$ python3 -q
>>> import numpy as np
>>> np.set_printoptions(precision=1, suppress=True, linewidth=140, sign=" ")
>>> E = np.load("w.npy")
>>> E
array([[ 6,  2,  3,  4],
       [ 1,  3,  4,  4],
       [ 6,  5,  9,  0],
       [ 7,  4,  9,  0],
       [ 4,  8,  1,  1],
       [ 1,  3,  4,  4],
       [ 3,  9,  9,  2]])
>>> x = np.array([2, 0, 2, 0])
>>> y = E @ x
>>> np.round(np.linalg.pinv(E) @ E, 1) + 0
array([[ 1.,  0.,  0.,  0.],
       [ 0.,  1.,  0.,  0.],
       [ 0.,  0.,  1.,  0.],
       [ 0.,  0.,  0.,  1.]])
>>> rng = np.random.default_rng(12)
>>> y = y + 0.1 * rng.normal(size=7)
>>> y
array([ 18. ,  10.1,  30.1,  32.1,  10.2,   9.9,  23.9])
>>> coef, *_ = np.linalg.lstsq(E, y)
>>> np.round(E.T @ (y - E @ coef), 1) + 0
array([ 0.,  0.,  0.,  0.])
>>> print(coef.round(1) + 0)
[ 2.  0.  2.  0.]
>>> [round(float(np.linalg.norm(np.linalg.solve(E.T @ E + lam * np.eye(4), E.T @ y))), 2) for lam in (0, 1, 10, 100)]
[2.83, 2.81, 2.63, 2.01]
>>> coef.round()
array([ 2.,  0.,  2., -0.])
>>> Q, vecs = np.linalg.qr(E[:, :2])[0], np.linalg.qr(E[:, 2:])[0]
>>> sigma = np.linalg.svd(Q.T @ vecs, compute_uv=False)
>>> print(round(np.linalg.norm(Q @ Q.T - vecs @ vecs.T, 2), 1))
1.0
>>> np.degrees(np.arccos(sigma.clip(0, 1)))
array([ 26.7,  80.8])
>>> m1 = np.array([[3, 5, 3, 4, 0, 2],
...     [2, 2, 1, 3, 3, 3],
...     [0, 2, 1, 4, 2, 1],
...     [5, 2, 5, 2, 2, 1],
...     [5, 4, 5, 3, 4, 5],
...     [5, 0, 2, 3, 0, 5]])
>>> th = np.radians(90)
>>> r_ = np.eye(4)
>>> r_[2, 2] = r_[0, 0] = np.cos(th)
>>> r_[2, 0], r_[0, 2] = -np.sin(th), np.sin(th)
>>> r_.round(1) + 0
array([[ 0.,  0.,  1.,  0.],
       [ 0.,  1.,  0.,  0.],
       [-1.,  0.,  0.,  0.],
       [ 0.,  0.,  0.,  1.]])
>>> A2 = E @ r_.T
>>> A2
array([[ 3.,  2., -6.,  4.],
       [ 4.,  3., -1.,  4.],
       [ 9.,  5., -6.,  0.],
       [ 9.,  4., -7.,  0.],
       [ 1.,  8., -4.,  1.],
       [ 4.,  3., -1.,  4.],
       [ 9.,  9., -3.,  2.]])
>>> np.linalg.svd(E, compute_uv=False), np.linalg.svd(A2, compute_uv=False)
(array([ 24.1,   6.9,   5.8,   5.4]), array([ 24.1,   6.9,   5.8,   5.4]))
>>> X = np.array([[-1, -3, 0, -2, 0, 0], [6, -2, -8, -4, 8, 4], [-1, 2, 2, 2, -2, -1]])
>>> X
array([[-1, -3,  0, -2,  0,  0],
       [ 6, -2, -8, -4,  8,  4],
       [-1,  2,  2,  2, -2, -1]])
>>> U, sigma, vt = np.linalg.svd(X, full_matrices=False)
>>> round(float(np.sqrt((sigma ** 2).sum())), 1), np.round(np.linalg.norm(X), 1)
(15.2, np.float64(15.2))
>>> np.allclose(U * sigma @ vt, X)
True
>>> print(U.shape, sigma.shape, vt.shape)
(3, 3) (3,) (3, 6)
>>> np.argsort(-np.linalg.norm(X, axis=0).round(6), kind="stable")[:3]
array([ 2,  4,  0])
>>> np.linalg.matrix_rank(X, rtol=0.1)
np.int64(2)
>>> print(np.round(np.linalg.norm(X, 2) / np.linalg.norm(X), 1))
1.0
>>> A2 = np.array([[2, 0, -2],
...     [3, -2, 0],
...     [-2, 3, 2],
...     [-3, -1, -1],
...     [-2, -1, 0],
...     [3, 3, -2]])
>>> np.linalg.matrix_rank(X @ A2)
np.int64(2)
>>> np.einsum("ik,kj->ji", X, A2)
array([[ -5,  30,  -5],
       [  8, -12,  -1],
       [  4, -32,   6]])
>>> np.einsum("ik,kj->ij", X, A2)
array([[ -5,   8,   4],
       [ 30, -12, -32],
       [ -5,  -1,   6]])
>>> np.linalg.matrix_rank(np.vstack([X, A2.T]))
np.int64(5)
>>> A2.T @ X.T
array([[ -5,  30,  -5],
       [  8, -12,  -1],
       [  4, -32,   6]])
>>> np.einsum("ij->j", X)
array([ 4, -3, -6, -4,  6,  3])
>>> np.einsum("ij,ij->i", X, X)
array([  14,  200,   18])
>>> U, sigma, vt = np.linalg.svd(X)
>>> sigma.round(1) + 0
array([ 14.7,   4.1,   0. ])
>>> A2 = U[:, :2] @ np.diag(sigma[:2]) @ vt[:2]
>>> np.linalg.matrix_rank(A2)
np.int64(2)
>>> A2.round(1) + 0
array([[-1., -3.,  0., -2.,  0.,  0.],
       [ 6., -2., -8., -4.,  8.,  4.],
       [-1.,  2.,  2.,  2., -2., -1.]])
>>> np.linalg.matrix_rank(X, rtol=0.05)
np.int64(2)
>>> np.round(np.linalg.norm(X - A2) / np.linalg.norm(X), 1)
np.float64(0.0)
>>> print(np.round(np.linalg.norm(X - A2, 2), 1), round(float(sigma[2]), 1))
0.0 0.0
>>> x = np.array([7, 8, 3, 8, 3, 0])
>>> X @ x
array([-47,  -6,  25])
>>> (X * x).sum(axis=1)
array([-47,  -6,  25])
>>> np.sign((X @ x).round(6))
array([-1, -1,  1])
>>> np.linalg.norm(X @ x) <= np.linalg.norm(X, 2) * np.linalg.norm(x) + 1e-9
np.True_
>>> X @ (2 * x)
array([-94, -12,  50])
>>> J = np.array([[0, 0], [-2, 0]])
>>> np.sort(np.linalg.eigvals(J))
array([ 0.,  0.])
>>> np.linalg.matrix_power(J - np.diag(np.diag(J)), 2)
array([[ 0,  0],
       [ 0,  0]])
>>> idx = rng.permutation(2)
>>> idx
array([ 0,  1])
>>> A2 = J[idx][:, idx]
>>> np.diag(A2)
array([ 0,  0])
>>> np.sort(np.abs(np.linalg.eigvals(A2)))
array([ 0.,  0.])
>>> round(float(np.linalg.det(A2)), 1), np.round(np.linalg.det(J[idx]), 1)
(0.0, np.float64(0.0))
>>> A2
array([[ 0,  0],
       [-2,  0]])
>>> J @ np.linalg.pinv(J) @ J
array([[ 0.,  0.],
       [-2.,  0.]])
>>> np.allclose(J[:-1].T @ np.linalg.lstsq(J[:-1].T, J[-1])[0], J[-1])
False
>>> W0 = np.load("x.npy")
>>> W0
array([[ -4,  -1,  -1,  -4,  -1],
       [ -7,  -6,  -5,  -7,  -5],
       [-11,  -8,  -9,  -4,   0],
       [ -7, -12,  -5,  -1,  -2],
       [-12, -16, -10,   2,   2],
       [-15, -17, -13,   1,   5],
       [-16, -16, -16,   2,  10],
       [-15, -17, -20,   4,   8],
       [-11, -15, -21,   1,   3],
       [-14, -10, -21,  -3,   1],
       [-17, -12, -16,  -7,   3],
       [-22, -15, -16,  -6,   2],
       [-21, -17, -12,  -6,   1],
       [-22, -22,  -7,  -2,  -2],
       [-18, -25,  -5,  -6,   2],
       [-21, -26,   0,  -4,   2],
       [-20, -31,  -1,  -5,   1],
       [-18, -27,   2,  -5,   3]])
>>> x = np.array([2, 2, 0, 2, 0])
>>> y = W0 @ x
>>> np.round(np.linalg.lstsq(W0, y)[0], 1) + 0
array([ 2.,  2.,  0.,  2.,  0.])
>>> y = y + 0.3 * rng.normal(size=18)
>>> y
array([ -18. ,  -39.7,  -46. ,  -39.9,  -52.6,  -62. ,  -60.3,  -55.5,  -49.7,  -53.7,  -72. ,  -85.8,  -87.8,  -92.1,  -98.1, -102. ,
       -112.2, -100.2])
>>> coef, *_ = np.linalg.lstsq(W0, y)
>>> print([round(float(np.linalg.norm(np.linalg.solve(W0.T @ W0 + lam * np.eye(5), W0.T @ y))), 2) for lam in (0, 1, 10, 100)])
[3.46, 3.46, 3.41, 3.2]
>>> coef.round(1) + 0
array([ 2.,  2.,  0.,  2.,  0.])
>>> coef.round()
array([ 2.,  2., -0.,  2., -0.])
>>> A2 = np.array([[0]])
>>> cent = np.array([[1, -1], [2, 1]])
>>> F = np.block([[A2, np.zeros((1, 2))], [np.zeros((2, 1)), cent]])
>>> print(F)
[[ 0.  0.  0.]
 [ 0.  1. -1.]
 [ 0.  2.  1.]]
>>> def softmax(z):
...     e = np.exp(z - z.max(axis=-1, keepdims=True))
...     return e / e.sum(axis=-1, keepdims=True)
... 
>>> softmax(F[2] + 4)
array([ 0.1,  0.7,  0.2])
>>> softmax(F).sum(axis=1)
array([ 1.,  1.,  1.])
>>> S = F @ F.T / np.sqrt(3)
>>> softmax(S)[2] @ F
array([ 0. ,  1.8,  0.8])
>>> proj = np.triu(np.array([[0, 0, 2], [1, 1, 2], [1, 1, 1]]), 1) + np.eye(3)
>>> A2 = proj @ F @ np.linalg.inv(proj)
>>> proj @ F - F @ proj
array([[ 0.,  4.,  2.],
       [ 0.,  4.,  0.],
       [ 0.,  0., -4.]])
>>> round(float(np.linalg.det(A2)), 1)
0.0
>>> U, sigma, vt = np.linalg.svd(F)
>>> np.argmax(sigma[:-1] / (sigma[1:] + 1e-6)) + 1
np.int64(2)
>>> A2 = U[:, :2] @ np.diag(sigma[:2]) @ vt[:2]
>>> np.linalg.matrix_rank(F, rtol=0.05)
np.int64(2)
>>> print(round(np.abs(F - A2).max(), 1))
0.0
>>> print(A2)
[[ 0.  0.  0.]
 [ 0.  1. -1.]
 [ 0.  2.  1.]]
>>> np.abs(np.diag(np.linalg.qr(F)[1])) > 1e-9
array([False,  True,  True])
>>> print(np.linalg.lstsq(F[:-1].T, F[-1])[2])
1
>>> np.allclose(F[:-1].T @ np.linalg.lstsq(F[:-1].T, F[-1])[0], F[-1])
False
>>> F @ np.linalg.pinv(F) @ F
array([[ 0.,  0.,  0.],
       [ 0.,  1., -1.],
       [ 0.,  2.,  1.]])
>>> A = np.array([[1, -4, 1, -4, 1, -4],
...     [-3, 3, -3, 3, -3, 3],
...     [5, -1, 5, -1, 5, -1],
...     [1, -4, 1, -4, 1, -4],
...     [-3, 3, -3, 3, -3, 3],
...     [5, -1, 5, -1, 5, -1]])
>>> th = np.radians(45)
>>> r_ = np.eye(6)
>>> r_[1, 1] = r_[2, 2] = np.cos(th)
>>> r_[1, 2], r_[2, 1] = -np.sin(th), np.sin(th)
>>> r_
array([[ 1. ,  0. ,  0. ,  0. ,  0. ,  0. ],
       [ 0. ,  0.7, -0.7,  0. ,  0. ,  0. ],
       [ 0. ,  0.7,  0.7,  0. ,  0. ,  0. ],
       [ 0. ,  0. ,  0. ,  1. ,  0. ,  0. ],
       [ 0. ,  0. ,  0. ,  0. ,  1. ,  0. ],
       [ 0. ,  0. ,  0. ,  0. ,  0. ,  1. ]])
>>> A2 = A @ r_.T
>>> np.allclose(A @ A.T, A2 @ A2.T)
True
>>> print(np.allclose(np.linalg.norm(A, axis=1), np.linalg.norm(A2, axis=1)))
True
>>> np.round(np.linalg.svd(A, compute_uv=False), 1) + 0, np.round(np.linalg.svd(A2, compute_uv=False), 1) + 0
(array([ 17.2,   8.5,   0. ,   0. ,   0. ,   0. ]), array([ 17.2,   8.5,   0. ,   0. ,   0. ,   0. ]))
>>> M = np.load("test4.npy")
>>> M
array([[  7,   3,   7],
       [  3,   3,   1],
       [  7,   1,  20]])
>>> Q, r_ = np.linalg.qr(M)
>>> np.abs(np.diag(r_))
array([ 10.3,   2.5,   5. ])
>>> round(abs(r_[0, 0]), 1), round(np.linalg.norm(M[:, 0]), 1)
(np.float64(10.3), np.float64(10.3))
>>> Q @ r_
array([[  7.,   3.,   7.],
       [  3.,   3.,   1.],
       [  7.,   1.,  20.]])
>>> print(Q)
[[-0.7 -0.2 -0.7]
 [-0.3 -0.8  0.5]
 [-0.7  0.6  0.5]]
>>> np.round(Q.T @ Q, 1) + 0
array([[ 1.,  0.,  0.],
       [ 0.,  1.,  0.],
       [ 0.,  0.,  1.]])
>>> np.round(np.linalg.eigvals(Q).sum().real, 1)
np.float64(-1.0)
>>> round(np.einsum("ii->", Q), 1)
np.float64(-1.0)
>>> print(round(float(np.linalg.det(Q[::-1])), 1))
-1.0
>>> np.poly(Q)
array([ 1.,  1., -1., -1.])
>>> np.round(np.linalg.det(Q.T), 1)
np.float64(1.0)
